$ python3 -q
>>> import numpy as np
>>> import numpy.linalg as la
>>> np.set_printoptions(precision=3, suppress=True, linewidth=120, legacy="1.25")
>>> rnd = lambda a: np.round(a, 3) + 0
>>> M = np.load("data.npy")
>>> M
array([[2.1, 3. , 1. , 5. , 4. ],
       [5. , 3.1, 3. , 5. , 0. ],
       [2. , 5. , 3.1, 5. , 2. ],
       [2. , 2. , 2. , 2.1, 5. ],
       [2. , 3. , 1. , 5. , 4.1]])
>>> round(np.log10(la.cond(M)))
3
>>> rnd(np.abs(la.svd(M)[2][-1]))
array([0.372, 0.61 , 0.566, 0.41 , 0.006])
>>> rnd(la.norm(M, 2) / la.norm(M))
0.935
>>> left, sig, Vh = la.svd(M)
>>> rnd(sig)
array([15.897,  5.077,  2.441,  2.098,  0.026])
>>> B = left[:, :4] @ np.diag(sig[:4]) @ Vh[:4]
>>> rnd(np.abs(M - B).max())
0.011
>>> rnd(la.norm(M - B) / la.norm(M))
0.002
>>> P = np.triu(np.array([[-2, -2, -1, 2, 1],
...     [2, -1, -2, -3, -3],
...     [-2, -1, 3, 0, -3],
...     [-2, -2, 2, -1, 1],
...     [0, -2, -3, -1, 0]]), 1) + np.eye(5)
>>> B = P @ M @ la.inv(P)
>>> rnd(la.det(B))
10.681
>>> rnd(np.poly(B))
array([  1.   , -14.5  , -14.3  ,  95.15 ,  97.456, -10.681])
>>> rnd(np.trace(B)), np.trace(M)
(14.5, 14.5)
>>> la.matrix_rank(B)
5
>>> O, vecs = la.qr(M[:, :3])[0], la.qr(M[:, 3:])[0]
>>> sig = la.svd(O.T @ vecs, compute_uv=False)
>>> (sig > 0.9).sum()
1
>>> rnd(np.degrees(np.arccos(sig.clip(0, 1))))
array([ 0.356, 72.621])
>>> A = np.load("arr.npy")
>>> A
array([[ 0, -1, -2, -2,  1],
       [ 1,  0, -2,  2,  0],
       [ 2,  2,  0,  0,  1],
       [ 2, -2,  0,  0,  0],
       [-1,  0, -1,  0,  0]])
>>> vec = np.array([-2, -5, 5, 3, 1])
>>> rnd(la.det(A))
0.0
>>> rnd(la.eigvals(A).real)
array([0., 0., 0., 0., 0.])
>>> O = la.solve(np.eye(5) - A, np.eye(5) + A)
>>> rnd(O @ O.T)
array([[1., 0., 0., 0., 0.],
       [0., 1., 0., 0., 0.],
       [0., 0., 1., 0., 0.],
       [0., 0., 0., 1., 0.],
       [0., 0., 0., 0., 1.]])
>>> P = np.triu(np.array([[2, 2, 2, 2, 2],
...     [0, 1, 1, 0, 2],
...     [1, 1, 0, 2, 0],
...     [1, 2, 1, 1, 0],
...     [2, 2, 2, 2, 1]]), 1) + np.eye(5)
>>> B = P @ A @ la.inv(P)
>>> B
array([[  8., -17.,  -7.,   0.,  21.],
       [  1.,   0.,  -6.,  12.,  -1.],
       [  6., -14.,   2., -16.,  17.],
       [  2.,  -6.,   2.,  -8.,   8.],
       [ -1.,   2.,  -1.,   4.,  -2.]])
>>> rnd(np.poly(B))
array([ 1.,  0., 19.,  0., 85.,  0.])
>>> np.trace(B), np.trace(A)
(0.0, 0)
>>> J = np.loadtxt("block2.csv", delimiter=",")
>>> rnd(J)
array([[ 6.203, -5.327,  5.514,  1.658],
       [-3.401, -2.221, -3.024, -8.623],
       [ 1.953, -6.674,  1.736, -6.973],
       [-3.838,  7.147, -3.412,  4.749],
       [ 6.265, -4.891,  5.569,  2.41 ],
       [-5.91 ,  2.366, -5.254, -5.645],
       [ 2.689,  3.083,  2.39 ,  8.807],
       [ 3.058, -7.041,  2.718, -5.805],
       [ 6.05 , -5.834,  5.378,  0.661],
       [-3.404, -2.218, -3.026, -8.622]])
>>> # rank 2
>>> T = np.stack([J, -3 * J, J[::-1]])
>>> la.matrix_rank(T.reshape(3, -1))
2
>>> la.matrix_rank(T)
array([2, 2, 2])
>>> T.shape
(3, 10, 4)
>>> np.unique(J.round(6), axis=0).shape
(10, 4)
>>> rnd(J @ la.pinv(J) @ J)
array([[ 6.203, -5.327,  5.514,  1.658],
       [-3.401, -2.221, -3.024, -8.623],
       [ 1.953, -6.674,  1.736, -6.973],
       [-3.838,  7.147, -3.412,  4.749],
       [ 6.265, -4.891,  5.569,  2.41 ],
       [-5.91 ,  2.366, -5.254, -5.645],
       [ 2.689,  3.083,  2.39 ,  8.807],
       [ 3.058, -7.041,  2.718, -5.805],
       [ 6.05 , -5.834,  5.378,  0.661],
       [-3.404, -2.218, -3.026, -8.622]])
>>> np.abs(np.diag(la.qr(J)[1])) > 1e-9
array([ True,  True, False, False])
>>> np.allclose(J[:-1].T @ la.lstsq(J[:-1].T, J[-1])[0], J[-1])
True
